$ python3 -q
>>> import numpy as np
>>> import numpy.linalg as la
>>> np.set_printoptions(precision=3, suppress=True, linewidth=160)
>>> X = np.load("out2.npy")
>>> print(X)
[[ 25.408  31.373  37.925  -6.551  40.108  23.321 -67.16 ]
 [ 24.855  29.913  37.171  -6.59   38.922  22.098 -65.391]
 [ 18.024  13.302  27.414  -6.469  24.476   8.462 -43.984]
 [ 17.194  11.506  26.166  -6.367  22.76    7.031 -41.456]
 [ 15.107   7.265  22.957  -6.011  18.506   3.704 -35.189]
 [ 10.871   0.217  16.136  -4.785  10.308  -1.532 -23.031]
 [  9.136  -1.862  13.231  -4.063   7.232  -2.914 -18.358]
 [  7.507  -3.24   10.462  -3.262   4.589  -3.692 -14.199]
 [  6.94   -3.567   9.498  -2.959   3.746  -3.829 -12.819]
 [  6.598  -3.722   8.917  -2.77    3.26   -3.874 -12.003]
 [  6.571  -3.734   8.87   -2.754   3.222  -3.877 -11.939]
 [  6.35   -3.815   8.495  -2.63    2.918  -3.89  -11.42 ]
 [  5.957  -3.923   7.832  -2.406   2.401  -3.884 -10.515]
 [  5.339  -3.999   6.798  -2.047   1.647  -3.796  -9.136]
 [  5.036  -3.992   6.298  -1.869   1.307  -3.717  -8.482]
 [  4.502  -3.906   5.43   -1.556   0.762  -3.522  -7.364]
 [  4.433  -3.889   5.32   -1.516   0.697  -3.491  -7.224]
 [  3.917  -3.704   4.508  -1.219   0.252  -3.225  -6.197]
 [  3.356  -3.403   3.658  -0.909  -0.14   -2.864  -5.137]
 [  0.945  -1.107   0.699  -0.003  -0.502  -0.776  -1.262]
 [ -0.153   0.173  -0.083  -0.026   0.113   0.106   0.196]
 [ -3.815   2.111   0.288  -2.961   4.465  -0.443   4.969]
 [ -4.587   1.802   0.807  -4.06    5.53   -1.4     6.123]
 [ -6.4     0.155   2.347  -7.055   7.94   -4.611   9.109]
 [ -6.811  -0.376   2.741  -7.795   8.458  -5.498   9.838]
 [ -6.861  -0.444   2.789  -7.886   8.52   -5.609   9.927]
 [ -8.103  -2.367   4.048 -10.232  10.003  -8.604  12.241]
 [ -8.304  -2.716   4.258 -10.623  10.231  -9.124  12.628]
 [-16.706 -23.497  13.638 -28.425  17.306 -36.597  31.296]
 [-20.172 -34.23   17.503 -36.101  19.115 -49.818  39.927]
 [-23.577 -45.474  21.221 -43.685  20.443 -63.38   48.735]
 [-24.951 -50.164  22.696 -46.748  20.871 -68.974  52.364]
 [-25.332 -51.477  23.103 -47.597  20.98  -70.535  53.376]
 [-29.819 -67.346  27.813 -57.597  21.97  -89.234  65.503]]
>>> C = X[[20, 19]].astype(float)
>>> for _ in range(7):
...     lab = la.norm(X[:, None] - C, axis=-1).argmin(axis=1)
...     C = np.array([X[lab == j].mean(axis=0) for j in range(2)])
... 
>>> print(lab)
[1 1 1 1 1 1 1 1 1 1 1 1 1 1 1 1 1 1 1 1 1 1 1 1 1 1 1 1 0 0 0 0 0 0]
>>> print(np.abs(C[1] - C[0]).argmax())
5
